% python3 -q
>>> import numpy as np
>>> from numpy import linalg as LA
>>> np.set_printoptions(suppress=True, linewidth=120)
>>> def tidy(a):
...     return np.round(a, 2) + 0
... 
>>> W0 = np.load("mat.npy")
>>> W0
array([[-9,  0,  9, -6, -9,  6, -3, -6,  9, -9,  0,  0],
       [-6,  0,  6, -4, -6,  4, -2, -4,  6, -6,  0,  0],
       [-6,  0,  6, -4, -6,  4, -2, -4,  6, -6,  0,  0],
       [-3,  0,  3, -2, -3,  2, -1, -2,  3, -3,  0,  0],
       [-9,  0,  9, -6, -9,  6, -3, -6,  9, -9,  0,  0],
       [-6,  0,  6, -4, -6,  4, -2, -4,  6, -6,  0,  0],
       [-3,  0,  3, -2, -3,  2, -1, -2,  3, -3,  0,  0],
       [ 0,  0,  0,  0,  0,  0,  0,  0,  0,  0,  0,  0]])
>>> # rank 1
>>> T = np.stack([W0, 5 * W0, W0[::-1]])
>>> np.einsum("bij,cij->bc", T, T)
array([[ 1856,  9280,  1044],
       [ 9280, 46400,  5220],
       [ 1044,  5220,  1856]])
>>> T.sum(axis=0)
array([[-54,   0,  54, -36, -54,  36, -18, -36,  54, -54,   0,   0],
       [-39,   0,  39, -26, -39,  26, -13, -26,  39, -39,   0,   0],
       [-42,   0,  42, -28, -42,  28, -14, -28,  42, -42,   0,   0],
       [-27,   0,  27, -18, -27,  18,  -9, -18,  27, -27,   0,   0],
       [-57,   0,  57, -38, -57,  38, -19, -38,  57, -57,   0,   0],
       [-42,   0,  42, -28, -42,  28, -14, -28,  42, -42,   0,   0],
       [-24,   0,  24, -16, -24,  16,  -8, -16,  24, -24,   0,   0],
       [ -9,   0,   9,  -6,  -9,   6,  -3,  -6,   9,  -9,   0,   0]])
>>> tidy(LA.norm(T, axis=(1, 2)))
array([ 43.08, 215.41,  43.08])
>>> W0 - W0[0]
array([[ 0,  0,  0,  0,  0,  0,  0,  0,  0,  0,  0,  0],
       [ 3,  0, -3,  2,  3, -2,  1,  2, -3,  3,  0,  0],
       [ 3,  0, -3,  2,  3, -2,  1,  2, -3,  3,  0,  0],
       [ 6,  0, -6,  4,  6, -4,  2,  4, -6,  6,  0,  0],
       [ 0,  0,  0,  0,  0,  0,  0,  0,  0,  0,  0,  0],
       [ 3,  0, -3,  2,  3, -2,  1,  2, -3,  3,  0,  0],
       [ 6,  0, -6,  4,  6, -4,  2,  4, -6,  6,  0,  0],
       [ 9,  0, -9,  6,  9, -6,  3,  6, -9,  9,  0,  0]])
>>> np.unravel_index(np.abs(W0).argmax(), W0.shape)
(np.int64(0), np.int64(0))
>>> np.diff(W0, axis=0)
array([[ 3,  0, -3,  2,  3, -2,  1,  2, -3,  3,  0,  0],
       [ 0,  0,  0,  0,  0,  0,  0,  0,  0,  0,  0,  0],
       [ 3,  0, -3,  2,  3, -2,  1,  2, -3,  3,  0,  0],
       [-6,  0,  6, -4, -6,  4, -2, -4,  6, -6,  0,  0],
       [ 3,  0, -3,  2,  3, -2,  1,  2, -3,  3,  0,  0],
       [ 3,  0, -3,  2,  3, -2,  1,  2, -3,  3,  0,  0],
       [ 3,  0, -3,  2,  3, -2,  1,  2, -3,  3,  0,  0]])
>>> np.count_nonzero(W0)
np.int64(63)
>>> W0.shape
(8, 12)
>>> W0.sum(axis=0)
array([-42,   0,  42, -28, -42,  28, -14, -28,  42, -42,   0,   0])
>>> W0.mean(axis=0)
array([-5.25,  0.  ,  5.25, -3.5 , -5.25,  3.5 , -1.75, -3.5 ,  5.25, -5.25,  0.  ,  0.  ])
